$ python3 -q
>>> import numpy as np
>>> from numpy import linalg as LA
>>> np.set_printoptions(suppress=True, linewidth=160)
>>> rnd = lambda a: np.round(a, 2) + 0
>>> Q, _ = LA.qr(np.array([[0.5, 1.3, -0.7, 0.6, -1.2],
...     [-1.2, -1.7, 0.6, -0.1, 1.4],
...     [0.6, -0.1, 0.4, -1.1, 0.7],
...     [-0.5, 1.8, -0.2, 1.7, -0.4],
...     [-0.5, -0.9, 0.9, 1.0, -1.0]]))
>>> E = Q[:, :3]
>>> rnd(E)
array([[-0.31,  0.34,  0.24],
       [ 0.75, -0.26,  0.21],
       [-0.38, -0.24, -0.6 ],
       [ 0.31,  0.86, -0.34],
       [ 0.31, -0.18, -0.65]])
>>> vec = np.array([0, 2, -3])
>>> target = E @ vec
>>> try:
...     LA.solve(E, target)
... except LA.LinAlgError as e:
...     print(e)
... 
Last 2 dimensions of the array must be square
>>> rnd(LA.solve(E.T @ E, E.T @ target))
array([ 0.,  2., -3.])
>>> rng = np.random.default_rng(47438)
>>> target = target + 0.02 * rng.normal(size=5)
>>> rnd(target)
array([-0.05, -1.14,  1.34,  2.7 ,  1.6 ])
>>> b, *_ = LA.lstsq(E, target)
>>> [round(float(LA.norm(LA.solve(E.T @ E + lam * np.eye(3), E.T @ target))), 2) for lam in (0, 1, 10, 100)]
[3.6, 1.8, 0.33, 0.04]
>>> rnd(b)
array([ 0.  ,  1.99, -3.  ])
>>> rnd(E.T @ (target - E @ b))
array([0., 0., 0.])
>>> b.round()
array([-0.,  2., -3.])
>>> X = np.load("dump.npy")
>>> X
array([[-28.43,  13.01,   9.13],
       [-25.15,  12.25,  10.15],
       [-27.85,  11.5 ,   8.76],
       [-27.09,  12.9 ,  10.55],
       [-27.91,  12.36,   7.52],
       [-28.37,  11.7 ,   7.97],
       [-25.41,  13.16,   9.05],
       [-25.94,  10.86,   8.64],
       [-27.69,  12.34,   5.67],
       [-26.61,  11.74,   8.59],
       [-26.1 ,  11.92,   9.08],
       [-25.79,  10.9 ,   8.66],
       [-27.85,  11.15,   9.21],
       [-25.75,  12.13,  10.88],
       [-26.02,  10.7 ,   9.47],
       [-26.03,  13.3 ,  10.  ],
       [-26.41,  11.54,   9.34],
       [-27.43,  11.02,   9.64],
       [-26.3 ,  12.09,   8.89],
       [-27.17,  12.  ,   7.63],
       [-27.39,  12.67,   6.34],
       [-27.61,  11.61,   8.61],
       [-27.22,  12.9 ,   8.88],
       [-26.12,  12.38,  10.7 ],
       [-26.34,  11.66,   9.35],
       [-25.5 ,  11.63,   9.81],
       [-28.17,  12.83,   8.6 ],
       [-26.16,  10.79,   6.89],
       [-28.17,  12.  ,  10.22],
       [-28.45,  12.71,   7.83],
       [-26.7 ,  11.53,   7.48],
       [-26.06,  11.99,   9.36],
       [-25.85,  11.95,   9.95],
       [-27.48,  12.29,   8.34]])
>>> out = np.c_[X[:, :1] @ np.array([[9]]), np.array([2, -2, -2, 0, -3, 2, 1, 1, 1, -3, -1, -3, 3, -3, 3, -1, 1, 3, 1, -1, 0, 2, 2, 0, 3, 1, -1, 3, -3, 2, -3, 2, -3, -1])]
>>> rnd(out)
array([[-255.87,    2.  ],
       [-226.35,   -2.  ],
       [-250.65,   -2.  ],
       [-243.81,    0.  ],
       [-251.19,   -3.  ],
       [-255.33,    2.  ],
       [-228.69,    1.  ],
       [-233.46,    1.  ],
       [-249.21,    1.  ],
       [-239.49,   -3.  ],
       [-234.9 ,   -1.  ],
       [-232.11,   -3.  ],
       [-250.65,    3.  ],
       [-231.75,   -3.  ],
       [-234.18,    3.  ],
       [-234.27,   -1.  ],
       [-237.69,    1.  ],
       [-246.87,    3.  ],
       [-236.7 ,    1.  ],
       [-244.53,   -1.  ],
       [-246.51,    0.  ],
       [-248.49,    2.  ],
       [-244.98,    2.  ],
       [-235.08,    0.  ],
       [-237.06,    3.  ],
       [-229.5 ,    1.  ],
       [-253.53,   -1.  ],
       [-235.44,    3.  ],
       [-253.53,   -3.  ],
       [-256.05,    2.  ],
       [-240.3 ,   -3.  ],
       [-234.54,    2.  ],
       [-232.65,   -3.  ],
       [-247.32,   -1.  ]])
>>> rnd(LA.lstsq(X, out[:, 0])[0])
array([9., 0., 0.])
>>> rnd(LA.norm(out - X @ LA.lstsq(X, out)[0], axis=0))
array([ 0.  , 11.93])
>>> rnd(LA.norm(LA.qr(X)[0].T @ out, axis=0) ** 2 / ((out ** 2).sum(axis=0) + 1e-12))
array([1.  , 0.06])
